$ python3 -q
>>> import numpy as np
>>> import numpy.linalg as la
>>> np.set_printoptions(suppress=True, linewidth=100)
>>> def rnd(a):
...     return np.round(a, 3) + 0
... 
>>> W0 = np.loadtxt("mat.csv", delimiter=",")
>>> print(W0)
[[ 0.138 -0.012 -2.494]
 [ 0.208  2.571 -1.47 ]
 [-0.128  0.047  0.423]
 [-0.643 -3.042  0.78 ]
 [ 0.207  1.651  1.842]
 [ 0.174 -0.21  -1.79 ]
 [ 0.397  1.321 -2.19 ]
 [ 0.989  5.83  -1.562]
 [-1.093 -0.213  2.703]
 [ 0.448 -0.114 -2.949]
 [-0.556 -4.01   2.163]
 [-0.375 -1.08   1.453]]
>>> vec = np.array([1, 2, 2])
>>> rhs = W0 @ vec
>>> print(rnd(rhs))
[-4.874  2.41   0.812 -5.167  7.193 -3.826 -1.341  9.525  3.887 -5.678 -4.25   0.371]
>>> print(rnd(la.pinv(W0) @ W0))
[[1. 0. 0.]
 [0. 1. 0.]
 [0. 0. 1.]]
>>> rng = np.random.default_rng(334)
>>> rhs = rhs + 0.02 * rng.normal(size=12)
>>> print(rnd(rhs))
[-4.863  2.416  0.792 -5.196  7.167 -3.836 -1.366  9.499  3.899 -5.673 -4.249  0.369]
>>> b, *_ = la.lstsq(W0, rhs)
>>> print(rnd(W0.T @ (rhs - W0 @ b)))
[0. 0. 0.]
>>> print([round(float(la.norm(la.solve(W0.T @ W0 + lam * np.eye(3), W0.T @ rhs))), 2) for lam in (0, 1, 10, 100)])
[2.99, 2.76, 2.15, 0.74]
>>> print(b.round())
[1. 2. 2.]
>>> W2 = W0[[11, 10]].astype(float)
>>> for _ in range(7):
...     idx = la.norm(W0[:, None] - W2, axis=-1).argmin(axis=1)
...     W2 = np.array([W0[idx == j].mean(axis=0) for j in range(2)])
... 
>>> print(idx)
[0 0 0 1 0 0 0 0 1 0 1 1]
>>> print(np.bincount(idx))
[8 4]
>>> print(np.abs(W2[1] - W2[0]).argmax())
1
>>> print(rnd(W2))
[[ 0.304  1.386 -1.274]
 [-0.667 -2.086  1.775]]
>>> hat = W0 @ la.solve(W0.T @ W0, W0.T)
>>> print(la.matrix_rank(np.eye(12) - hat))
9
>>> print(np.allclose(hat @ hat, hat))
True
>>> print(rnd(hat @ W0[:, 1]))
[-0.012  2.571  0.047 -3.042  1.651 -0.21   1.321  5.83  -0.213 -0.114 -4.01  -1.08 ]
>>> B = np.array([[-1, -2, 1], [0, 2, 0], [1, 0, -2]])
>>> J = B - B.T
>>> print(J)
[[ 0 -2  0]
 [ 2  0  0]
 [ 0  0  0]]
>>> # null space of dimension 1
>>> print(np.flatnonzero(la.matrix_power((J != 0) + (J.T != 0) + np.eye(3), 3)[1]))
[0 1]
>>> print((J != 0).astype(int))
[[0 1 0]
 [1 0 0]
 [0 0 0]]
>>> left, sv, Vt = la.svd(J)
>>> vecs = Vt[:(sv > 1e-8).sum()]
>>> vec = J[2] + -2 * J[1] + rng.integers(2) * np.eye(3)[1]
>>> print(vec)
[-4.  0.  0.]
>>> print(rnd(la.norm(vec - vecs.T @ vecs @ vec)))
0.0
>>> print(vecs.T @ vecs)
[[1. 0. 0.]
 [0. 1. 0.]
 [0. 0. 0.]]
>>> print(np.allclose(vecs.T @ vecs @ vec, vec))
True
>>> rk = la.matrix_rank(J)
>>> print(rk)
2
>>> N = la.svd(J)[2][rk:].T
>>> print(J @ N)
[[0.]
 [0.]
 [0.]]
>>> print(la.matrix_rank(J.T @ J), la.matrix_rank(J @ J.T))
2 2
>>> print([int(la.matrix_rank(J[:, :j + 1])) for j in range(3)])
[1, 2, 2]
>>> print([int(la.matrix_rank(J[:i])) for i in range(1, len(J) + 1)])
[1, 2, 2]
>>> print(N[:, 0] / N[np.abs(N[:, 0]).round(6).argmax(), 0])
[0. 0. 1.]
>>> print(np.allclose(J @ N, 0))
True
>>> print([int(la.matrix_rank(np.delete(J, i, axis=0))) for i in range(3)])
[1, 1, 2]
>>> print(N.shape)
(3, 1)
>>> mat = np.loadtxt("w.csv", delimiter=",")
>>> print(mat)
[[  5. -10.   5.]
 [  3.  -6.   3.]
 [  4.  -8.   4.]
 [ -5.  10.  -5.]
 [  4.  -8.   4.]
 [  5. -10.   5.]]
>>> left, sv, Vt = la.svd(mat)
>>> vecs = Vt[:(sv > 1e-8).sum()]
>>> vec = mat[2] + 4 * mat[3] + rng.integers(2) * np.eye(3)[1]
>>> print(vec)
[-16.  32. -16.]
>>> print(rnd(np.diag(vecs.T @ vecs)))
[0.167 0.667 0.167]
>>> print(rnd(la.norm(vec - vecs.T @ vecs @ vec)))
0.0
>>> B = mat + rng.integers(-2, 3, (6, 1)) @ rng.integers(-2, 3, (1, 3))
>>> print(B)
[[  5. -10.   5.]
 [  1.  -4.   1.]
 [  8. -12.   8.]
 [ -9.  14.  -9.]
 [  2.  -6.   2.]
 [  1.  -6.   1.]]
>>> print(la.matrix_rank(B - mat, tol=1e-8))
1
>>> print(np.abs(B - mat).sum(axis=1))
[ 0.  6. 12. 12.  6. 12.]
>>> vec = np.array([-3, 0, 0])
>>> print(mat @ vec)
[-15.  -9. -12.  15. -12. -15.]
>>> print(mat @ np.ones(3))
[0. 0. 0. 0. 0. 0.]
>>> print((mat @ vec).argmax())
3
>>> rk = la.matrix_rank(mat)
>>> print(rk)
1
>>> N = la.svd(mat)[2][rk:].T
>>> print(la.matrix_rank(mat.T @ mat), la.matrix_rank(mat @ mat.T))
1 1
>>> print([int(la.matrix_rank(mat[:, :j + 1])) for j in range(3)])
[1, 1, 1]
>>> print(np.argsort(-la.norm(mat, axis=0).round(6), kind="stable")[:3])
[1 0 2]
>>> K = np.load("layer8.npy")
>>> print(K)
[[ 1.   0.9 -1.2]
 [ 0.9 -1.2 -0.2]
 [-0.4 -0.5  0.5]
 [-0.7  0.8  0.5]]
>>> vec = np.array([5, -4, -3])
>>> rhs = K @ vec
>>> print(rnd(la.pinv(K) @ K))
[[1. 0. 0.]
 [0. 1. 0.]
 [0. 0. 1.]]
>>> print(rnd(la.solve(K.T @ K, K.T @ rhs)))
[ 5. -4. -3.]
>>> print(rnd(rhs))
[ 5.   9.9 -1.5 -8.2]
>>> rhs = rhs + 0.3 * rng.normal(size=4)
>>> print(rnd(rhs))
[ 4.338  9.583 -1.941 -8.388]
>>> b, *_ = la.lstsq(K, rhs)
>>> print([round(float(la.norm(la.solve(K.T @ K + lam * np.eye(3), K.T @ rhs))), 2) for lam in (0, 1, 10, 100)])
[7.18, 5.49, 1.92, 0.26]
>>> print(rnd(K.T @ (rhs - K @ b)))
[0. 0. 0.]
>>> print(rnd(b))
[ 3.727 -4.517 -4.147]
>>> B = np.array([[-1, 1, -1, 1, 2],
...     [1, 2, 0, 0, 1],
...     [1, 0, -1, 0, 0],
...     [-2, -1, -2, 0, 0],
...     [-2, 2, 2, 1, 2]])
>>> M = np.tril(B)
>>> print(M)
[[-1  0  0  0  0]
 [ 1  2  0  0  0]
 [ 1  0 -1  0  0]
 [-2 -1 -2  0  0]
 [-2  2  2  1  2]]
>>> print(rnd(np.trace(la.pinv(M) @ M)))
4.0
>>> print(np.unique(M.round(6), axis=0).shape)
(5, 5)
>>> print(rnd(M @ la.pinv(M) @ M))
[[-1.  0.  0.  0.  0.]
 [ 1.  2.  0.  0.  0.]
 [ 1.  0. -1.  0.  0.]
 [-2. -1. -2.  0.  0.]
 [-2.  2.  2.  1.  2.]]
>>> print(np.abs(np.diag(la.qr(M)[1])) > 1e-9)
[ True  True  True  True False]
>>> print(np.allclose(M[:-1].T @ la.lstsq(M[:-1].T, M[-1])[0], M[-1]))
False
>>> print(la.lstsq(M[:-1].T, M[-1])[2])
3
>>> B = np.array([[3, 1, 2], [1, 2, 0]])
>>> W2 = np.kron(B, M)
>>> print(W2)
[[-3  0  0  0  0 -1  0  0  0  0 -2  0  0  0  0]
 [ 3  6  0  0  0  1  2  0  0  0  2  4  0  0  0]
 [ 3  0 -3  0  0  1  0 -1  0  0  2  0 -2  0  0]
 [-6 -3 -6  0  0 -2 -1 -2  0  0 -4 -2 -4  0  0]
 [-6  6  6  3  6 -2  2  2  1  2 -4  4  4  2  4]
 [-1  0  0  0  0 -2  0  0  0  0  0  0  0  0  0]
 [ 1  2  0  0  0  2  4  0  0  0  0  0  0  0  0]
 [ 1  0 -1  0  0  2  0 -2  0  0  0  0  0  0  0]
 [-2 -1 -2  0  0 -4 -2 -4  0  0  0  0  0  0  0]
 [-2  2  2  1  2 -4  4  4  2  4  0  0  0  0  0]]
